% ipython --no-banner

In [1]: import numpy as np

In [2]: np.set_printoptions(precision=2, suppress=True, linewidth=120, floatmode="fixed")

In [3]: def tidy(a):
   ...:     return np.round(a, 2) + 0
   ...: 

In [4]: F = np.loadtxt("run0.csv", delimiter=",")

In [5]: F
Out[5]: 
array([[ 0.20, -0.60, -0.30,  0.07],
       [ 0.13, -1.12,  1.32, -1.51],
       [ 0.91, -1.89, -2.83,  1.52],
       [-0.26,  1.68, -0.98,  1.49],
       [-1.27,  1.49,  6.31, -4.57],
       [ 0.99, -1.40, -4.40,  3.03],
       [-1.21,  2.00,  4.68, -3.00],
       [ 0.46, -0.72, -2.18,  1.47],
       [ 0.71, -1.27, -2.52,  1.52],
       [ 1.01, -1.41, -4.37,  2.97],
       [ 1.50, -2.08, -6.62,  4.51],
       [ 0.11, -1.07,  1.34, -1.50],
       [ 0.22,  1.00, -3.20,  2.98],
       [ 0.30, -1.72,  0.97, -1.51],
       [-0.41,  1.19,  0.59,  0.01],
       [-0.70,  1.29,  2.48, -1.50],
       [-0.31, -1.52,  4.83, -4.51],
       [-0.31, -1.50,  4.79, -4.48],
       [-0.39, -0.38,  3.51, -3.04],
       [ 0.61, -0.21, -3.83,  3.01],
       [-0.21,  0.57,  0.29,  0.00],
       [ 0.53, -0.72, -2.19,  1.52]])

In [6]: tidy(np.linalg.norm(F[14], 1)), tidy(np.linalg.norm(F[14], np.inf))
Out[6]: (np.float64(2.2), np.float64(1.19))

In [7]: tidy(np.linalg.norm(F[14] - F[11]))
Out[7]: np.float64(2.87)

In [8]: tidy(np.linalg.norm(F, axis=0))
Out[8]: array([ 3.29,  6.20, 16.23, 12.50])

In [9]: tidy(np.linalg.norm(F, 2))
Out[9]: np.float64(20.69)

In [10]: np.linalg.norm(F, axis=1).argmax()
Out[10]: np.int64(10)

In [11]: M = np.load("dump.npy")

In [12]: M
Out[12]: 
array([[-2.53,  1.36,  0.62,  0.90],
       [-1.44,  0.56, -0.80, -0.68],
       [-0.44, -0.36,  0.24,  1.64],
       [ 0.69,  0.25, -0.30, -1.78],
       [-5.01,  0.62,  0.06,  4.60],
       [-2.88,  0.73, -0.56,  0.98]])

In [13]: np.argsort(-np.linalg.norm(M, axis=0).round(6), kind="stable")[:3]
Out[13]: array([0, 3, 1])

In [14]: tidy(np.linalg.norm(M, 2) / np.linalg.norm(M))
Out[14]: np.float64(0.94)

In [15]: [round(float(x), 2) for x in np.linalg.svd(M, compute_uv=False)[:3]]
Out[15]: [8.19, 2.84, 1.18]

In [16]: f, r1 = M[5], M[4]

In [17]: tidy(f @ r1)
Out[17]: np.float64(19.36)

In [18]: p = (f @ r1) / (f @ f) * f

In [19]: np.linalg.matrix_rank(np.outer(f, r1))
Out[19]: np.int64(1)

In [20]: tidy((r1 - p) @ f)
Out[20]: np.float64(0.0)

In [21]: tidy(p)
Out[21]: array([-5.52,  1.40, -1.07,  1.88])

In [22]: Uu, s, VT = np.linalg.svd(M)

In [23]: V = VT[:(s > 1e-8).sum()]

In [24]: rng = np.random.default_rng(82)

In [25]: vec = M[0] + 2 * M[4] + rng.integers(2) * np.eye(4)[1]

In [26]: tidy(vec)
Out[26]: array([-12.55,   3.60,   0.74,  10.10])

In [27]: tidy(np.linalg.norm(vec - V.T @ V @ vec))
Out[27]: np.float64(0.72)

In [28]: np.allclose(V.T @ V @ vec, vec)
Out[28]: False

In [29]: tidy(np.diag(V.T @ V))
Out[29]: array([0.85, 0.49, 0.77, 0.89])

In [30]: np.linalg.matrix_rank(np.vstack([M, vec]))
Out[30]: np.int64(4)

In [31]: np.linalg.lstsq(M[:-1].T, M[-1])[2]
Out[31]: np.int32(3)

In [32]: np.unique(M.round(6), axis=0).shape
Out[32]: (6, 4)

In [33]: np.abs(np.diag(np.linalg.qr(M)[1])) > 1e-9
Out[33]: array([ True,  True,  True, False])

In [34]: tidy(M @ np.linalg.pinv(M) @ M)
Out[34]: 
array([[-2.53,  1.36,  0.62,  0.90],
       [-1.44,  0.56, -0.80, -0.68],
       [-0.44, -0.36,  0.24,  1.64],
       [ 0.69,  0.25, -0.30, -1.78],
       [-5.01,  0.62,  0.06,  4.60],
       [-2.88,  0.73, -0.56,  0.98]])

In [35]: tidy(np.trace(np.linalg.pinv(M) @ M))
Out[35]: np.float64(3.0)

In [36]: E = np.load("layer17.npy")

In [37]: E
Out[37]: 
array([[1, 3, 0, 1],
       [3, 1, 3, 0],
       [0, 3, 1, 3],
       [1, 0, 3, 1]])

In [38]: # symmetric, so the eigenvalues are real

In [39]: w, V = np.linalg.eigh(E)

In [40]: tidy(np.linalg.eigvalsh(E + -3 * np.eye(4)))
Out[40]: array([-7.16, -3.16, -0.84,  3.16])

In [41]: tidy(w)
Out[41]: array([-4.16, -0.16,  2.16,  6.16])

In [42]: tidy(np.linalg.det(2 * E)), tidy(np.linalg.det(E))
Out[42]: (np.float64(144.0), np.float64(9.0))

In [43]: tidy(np.linalg.det(E.T))
Out[43]: np.float64(9.0)

In [44]: tidy(np.linalg.det(E[::-1]))
Out[44]: np.float64(9.0)

In [45]: np.linalg.cond(E) > 100
Out[45]: np.False_

In [46]: np.argsort(-np.linalg.norm(E, axis=0).round(6), kind="stable")[:3]
Out[46]: array([1, 2, 0])

In [47]: tidy(np.linalg.norm(E, 2) / np.linalg.norm(E))
Out[47]: np.float64(0.8)

In [48]: tidy(np.abs(np.linalg.svd(E)[2][-1]))
Out[48]: array([0.57, 0.41, 0.41, 0.57])

In [49]: [round(float(x), 2) for x in np.linalg.svd(E, compute_uv=False)[:3]]
Out[49]: [6.16, 4.16, 2.16]

In [50]: tidy(np.linalg.eigvalsh(E).min())
Out[50]: np.float64(-4.16)

In [51]: np.all(np.linalg.eigvalsh(E) > 0)
Out[51]: np.False_

In [52]: W0 = np.loadtxt("m.csv", delimiter=",")

In [53]: W0
Out[53]: 
array([[ 5.00,  5.00,  2.00, -5.00, -5.00, -2.00],
       [ 4.00,  3.00,  5.00, -4.00, -3.00, -5.00],
       [ 3.00,  3.00,  4.00, -3.00, -3.00, -4.00],
       [20.00, 20.00,  8.00, -5.00, -5.00, -2.00],
       [16.00, 12.00, 20.00, -4.00, -3.00, -5.00],
       [12.00, 12.00, 16.00, -3.00, -3.00, -4.00]])

In [54]: A2 = np.array([[2, 1], [-1, 1], [1, -2], [-1, -2]])

In [55]: np.vstack([F, A2.T]).shape
Out[55]: (24, 4)

In [56]: tidy(np.einsum("ij->j", F))
Out[56]: array([ 2.61, -8.39, -2.31, -1.52])

In [57]: f = np.array([4, -6, 0])

In [58]: np.array([np.convolve(row, f, "same") for row in W0])
Out[58]: 
array([[ -10.00,  -22.00,  -32.00,   10.00,   22.00,   12.00],
       [ -12.00,    2.00,  -46.00,   12.00,   -2.00,   30.00],
       [  -6.00,   -2.00,  -36.00,    6.00,    2.00,   24.00],
       [ -40.00,  -88.00,  -68.00,   10.00,   22.00,   12.00],
       [ -48.00,    8.00, -136.00,   12.00,   -2.00,   30.00],
       [ -24.00,   -8.00, -108.00,    6.00,    2.00,   24.00]])

In [59]: np.correlate(W0[5], W0[4], "full")
Out[59]: array([ -60.00,  -96.00, -164.00,  159.00,  344.00,  697.00,  348.00,  176.00, -164.00,  -96.00,  -64.00])

In [60]: np.cross(W0[5, :3], W0[4, :3])
Out[60]: array([ 48.00,  16.00, -48.00])

In [61]: lab = rng.permutation(6)

In [62]: A2 = W0[:, lab] * rng.choice([-1, 1], 6)

In [63]: A2
Out[63]: 
array([[ -5.00,   5.00,   5.00,   5.00,  -2.00,  -2.00],
       [ -3.00,   4.00,   4.00,   3.00,  -5.00,  -5.00],
       [ -3.00,   3.00,   3.00,   3.00,  -4.00,  -4.00],
       [ -5.00,   5.00,  20.00,  20.00,  -2.00,  -8.00],
       [ -3.00,   4.00,  16.00,  12.00,  -5.00, -20.00],
       [ -3.00,   3.00,  12.00,  12.00,  -4.00, -16.00]])

In [64]: Uu, _, VT = np.linalg.svd(W0.T @ A2)

In [65]: tidy(np.linalg.lstsq(W0, A2)[0])
Out[65]: 
array([[ 0.00,  0.00,  1.00,  0.00,  0.00,  0.00],
       [ 0.00,  0.00,  0.00,  1.00,  0.00,  0.00],
       [ 0.00,  0.00,  0.00,  0.00,  0.00, -1.00],
       [ 0.00, -1.00,  0.00,  0.00,  0.00,  0.00],
       [ 1.00,  0.00,  0.00,  0.00,  0.00,  0.00],
       [ 0.00,  0.00,  0.00,  0.00,  1.00,  0.00]])

In [66]: data = np.loadtxt("arr.csv", delimiter=",")

In [67]: data
Out[67]: 
array([[-0.76, -0.70, -0.04],
       [-2.29, -2.25, -0.02],
       [-3.29, -3.25,  0.08],
       [-1.95, -2.07, -0.24],
       [ 0.40,  0.43,  0.01],
       [-2.94, -3.00, -0.15],
       [ 0.32,  0.39,  0.01],
       [ 1.77,  1.71, -0.07],
       [ 0.39,  0.38,  0.20],
       [-2.67, -2.56, -0.08],
       [-2.56, -2.54,  0.04],
       [-4.42, -4.49, -0.09],
       [-2.04, -1.91, -0.08]])

In [68]: Uu, s, VT = np.linalg.svd(data)

In [69]: np.argmax(s[:-1] / (s[1:] + 1e-6)) + 1
Out[69]: np.int64(1)

In [70]: tidy(s)
Out[70]: array([11.82,  0.37,  0.17])

In [71]: A2 = Uu[:, :1] @ np.diag(s[:1]) @ VT[:1]

In [72]: np.linalg.matrix_rank(data, rtol=0.05)
Out[72]: np.int64(1)

In [73]: np.linalg.matrix_rank(A2)
Out[73]: np.int64(1)

In [74]: Uu, s, VT = np.linalg.svd(M)

In [75]: tidy(s)
Out[75]: array([8.19, 2.84, 1.18, 0.00])

In [76]: np.argmax(s[:-1] / (s[1:] + 1e-6)) + 1
Out[76]: np.int64(3)

In [77]: A2 = Uu[:, :3] @ np.diag(s[:3]) @ VT[:3]

In [78]: tidy(np.linalg.norm(M - A2) / np.linalg.norm(M))
Out[78]: np.float64(0.0)

In [79]: np.linalg.matrix_rank(A2)
Out[79]: np.int64(3)

In [80]: tidy(A2)
Out[80]: 
array([[-2.53,  1.36,  0.62,  0.90],
       [-1.44,  0.56, -0.80, -0.68],
       [-0.44, -0.36,  0.24,  1.64],
       [ 0.69,  0.25, -0.30, -1.78],
       [-5.01,  0.62,  0.06,  4.60],
       [-2.88,  0.73, -0.56,  0.98]])

In [81]: tidy(np.abs(M - A2).max())
Out[81]: np.float64(0.0)

In [82]: th = np.radians(90)

In [83]: r_ = np.eye(4)

In [84]: r_[3, 3] = r_[0, 0] = np.cos(th)

In [85]: r_[3, 0], r_[0, 3] = -np.sin(th), np.sin(th)

In [86]: tidy(r_)
Out[86]: 
array([[ 0.00,  0.00,  0.00,  1.00],
       [ 0.00,  1.00,  0.00,  0.00],
       [ 0.00,  0.00,  1.00,  0.00],
       [-1.00,  0.00,  0.00,  0.00]])

In [87]: A2 = E @ r_.T

In [88]: np.allclose(np.linalg.norm(E, axis=1), np.linalg.norm(A2, axis=1))
Out[88]: True

In [89]: np.abs(A2 - E).max(axis=0)
Out[89]: array([3.00, 0.00, 0.00, 3.00])

In [90]: tidy(A2)
Out[90]: 
array([[ 1.00,  3.00,  0.00, -1.00],
       [ 0.00,  1.00,  3.00, -3.00],
       [ 3.00,  3.00,  1.00,  0.00],
       [ 1.00,  0.00,  3.00, -1.00]])

In [91]: Ac = data - data.mean(axis=0)

In [92]: Uu, s, VT = np.linalg.svd(Ac, full_matrices=False)

In [93]: np.abs(Uu[:, 0]).argmax()
Out[93]: np.int64(7)

In [94]: tidy(VT[0] * np.sign(VT[0, np.abs(VT[0]).argmax()]))
Out[94]: array([0.71, 0.71, 0.01])

In [95]: (np.sign(Uu[:, 0]) == np.sign(Uu[0, 0])).astype(int)
Out[95]: array([1, 0, 0, 0, 1, 0, 1, 1, 1, 0, 0, 0, 0])

In [96]: np.linalg.matrix_rank(Ac)
Out[96]: np.int64(3)

In [97]: np.abs(VT[0]).argmax()
Out[97]: np.int64(1)

In [98]: tidy((s ** 2).sum() ** 2 / (s ** 4).sum())
Out[98]: np.float64(1.0)
